% python3 -q
>>> import numpy as np
>>> from numpy import linalg as LA
>>> np.set_printoptions(precision=2, suppress=True, linewidth=200, legacy="1.25")
>>> arr = np.loadtxt("layer8.csv", delimiter=",")
>>> arr
array([[  2.,  -3.,  -3.,   2.],
       [  5.,  -5.,  -4.,   1.],
       [  4.,  -5.,  -1.,  -1.],
       [  6.,  -2.,   1.,  -3.],
       [  8.,  -1.,   3.,  -4.],
       [  8.,   2.,   6.,  -7.],
       [  5.,   5.,   6., -10.],
       [  3.,   6.,   5., -11.],
       [  4.,   8.,   6., -12.],
       [  4.,   6.,   7., -10.],
       [  3.,   6.,   5., -13.],
       [  2.,   9.,   3., -16.],
       [ -1.,   6.,   2., -19.],
       [  2.,   8.,   2., -18.],
       [ -1.,  11.,  -1., -20.],
       [ -3.,   8.,  -3., -20.],
       [  0.,  10.,  -3., -21.],
       [ -1.,  11.,  -2., -23.],
       [ -1.,  11.,  -4., -25.],
       [  0.,  10.,  -4., -25.],
       [ -3.,  13.,  -3., -25.],
       [ -4.,  10.,  -1., -25.],
       [ -2.,   9.,  -4., -27.],
       [ -2.,  10.,  -6., -26.]])
>>> rng = np.random.default_rng(50014)
>>> z = rng.permutation(4)
>>> out = arr[:, z] * rng.choice([-1, 1], 4)
>>> out
array([[-3.,  3., -2.,  2.],
       [-5.,  4., -1.,  5.],
       [-5.,  1.,  1.,  4.],
       [-2., -1.,  3.,  6.],
       [-1., -3.,  4.,  8.],
       [ 2., -6.,  7.,  8.],
       [ 5., -6., 10.,  5.],
       [ 6., -5., 11.,  3.],
       [ 8., -6., 12.,  4.],
       [ 6., -7., 10.,  4.],
       [ 6., -5., 13.,  3.],
       [ 9., -3., 16.,  2.],
       [ 6., -2., 19., -1.],
       [ 8., -2., 18.,  2.],
       [11.,  1., 20., -1.],
       [ 8.,  3., 20., -3.],
       [10.,  3., 21.,  0.],
       [11.,  2., 23., -1.],
       [11.,  4., 25., -1.],
       [10.,  4., 25.,  0.],
       [13.,  3., 25., -3.],
       [10.,  1., 25., -4.],
       [ 9.,  4., 27., -2.],
       [10.,  6., 26., -2.]])
>>> Uu, _, VT = LA.svd(arr.T @ out)
>>> np.round(LA.lstsq(arr, out)[0], 2) + 0
array([[ 0.,  0.,  0.,  1.],
       [ 1.,  0.,  0.,  0.],
       [ 0., -1.,  0.,  0.],
       [ 0.,  0., -1.,  0.]])
>>> W2 = arr[[2, 18]].astype(float)
>>> for _ in range(4):
...     z = LA.norm(arr[:, None] - W2, axis=-1).argmin(axis=1)
...     W2 = np.array([arr[z == j].mean(axis=0) for j in range(2)])
... 
>>> z
array([0, 0, 0, 0, 0, 0, 0, 0, 0, 0, 0, 1, 1, 1, 1, 1, 1, 1, 1, 1, 1, 1, 1, 1])
>>> W2
array([[  4.73,   1.55,   2.82,  -6.18],
       [ -1.08,   9.69,  -1.85, -22.31]])
>>> W2[1] - W2[0]
array([ -5.8 ,   8.15,  -4.66, -16.13])
>>> Xc = (arr - arr.mean(axis=0)) / arr.std(axis=0)
>>> Xc.std(axis=0)
array([1., 1., 1., 1.])
>>> b = LA.lstsq(np.delete(Xc, 0, axis=1), Xc[:, 0])[0]
>>> round(float(1 - np.var(Xc[:, 0] - np.delete(Xc, 0, axis=1) @ b)), 2)
0.8
>>> b
array([-0.31,  0.44,  0.36])
>>> feats = np.array([[0, -3, 3, 0, -3, -2, 0, 0, 3],
...     [1, -1, 3, -2, -3, -1, -2, -3, 2],
...     [-3, -3, -2, -2, -1, 3, 2, -2, -1],
...     [2, 3, -1, 2, -3, -1, -2, 1, 3]])
>>> feats[:, 7] = 3 * feats[:, 2]
>>> feats
array([[ 0, -3,  3,  0, -3, -2,  0,  9,  3],
       [ 1, -1,  3, -2, -3, -1, -2,  9,  2],
       [-3, -3, -2, -2, -1,  3,  2, -6, -1],
       [ 2,  3, -1,  2, -3, -1, -2, -3,  3]])
>>> out = feats / np.sqrt((feats ** 2).mean(axis=1, keepdims=True))
>>> LA.norm(out, axis=1)
array([3., 3., 3., 3.])
>>> LA.matrix_rank(out) == LA.matrix_rank(feats)
True
>>> th = np.radians(128)
>>> R = np.eye(9)
>>> R[7, 7] = R[2, 2] = np.cos(th)
>>> R[7, 2], R[2, 7] = -np.sin(th), np.sin(th)
>>> R
array([[ 1.  ,  0.  ,  0.  ,  0.  ,  0.  ,  0.  ,  0.  ,  0.  ,  0.  ],
       [ 0.  ,  1.  ,  0.  ,  0.  ,  0.  ,  0.  ,  0.  ,  0.  ,  0.  ],
       [ 0.  ,  0.  , -0.62,  0.  ,  0.  ,  0.  ,  0.  ,  0.79,  0.  ],
       [ 0.  ,  0.  ,  0.  ,  1.  ,  0.  ,  0.  ,  0.  ,  0.  ,  0.  ],
       [ 0.  ,  0.  ,  0.  ,  0.  ,  1.  ,  0.  ,  0.  ,  0.  ,  0.  ],
       [ 0.  ,  0.  ,  0.  ,  0.  ,  0.  ,  1.  ,  0.  ,  0.  ,  0.  ],
       [ 0.  ,  0.  ,  0.  ,  0.  ,  0.  ,  0.  ,  1.  ,  0.  ,  0.  ],
       [ 0.  ,  0.  , -0.79,  0.  ,  0.  ,  0.  ,  0.  , -0.62,  0.  ],
       [ 0.  ,  0.  ,  0.  ,  0.  ,  0.  ,  0.  ,  0.  ,  0.  ,  1.  ]])
>>> out = feats @ R.T
>>> np.allclose(feats @ feats.T, out @ out.T)
True
>>> np.abs(out - feats).max(axis=0)
array([ 0.  ,  0.  ,  2.25,  0.  ,  0.  ,  0.  ,  0.  , 16.9 ,  0.  ])
>>> np.round(LA.det(R), 2), round(float(np.trace(R)), 2)
(1.0, 5.77)
>>> f, v = feats[3], feats[0]
>>> f @ f
50
>>> f @ v
-19
>>> pr = (f @ v) / (f @ f) * f
>>> v - pr
array([ 0.76, -1.86,  2.62,  0.76, -4.14, -2.38, -0.76,  7.86,  4.14])
>>> np.outer(f, v)
array([[  0,  -6,   6,   0,  -6,  -4,   0,  18,   6],
       [  0,  -9,   9,   0,  -9,  -6,   0,  27,   9],
       [  0,   3,  -3,   0,   3,   2,   0,  -9,  -3],
       [  0,  -6,   6,   0,  -6,  -4,   0,  18,   6],
       [  0,   9,  -9,   0,   9,   6,   0, -27,  -9],
       [  0,   3,  -3,   0,   3,   2,   0,  -9,  -3],
       [  0,   6,  -6,   0,   6,   4,   0, -18,  -6],
       [  0,   9,  -9,   0,   9,   6,   0, -27,  -9],
       [  0,  -9,   9,   0,  -9,  -6,   0,  27,   9]])
>>> round(float((v - pr) @ f), 2)
0.0
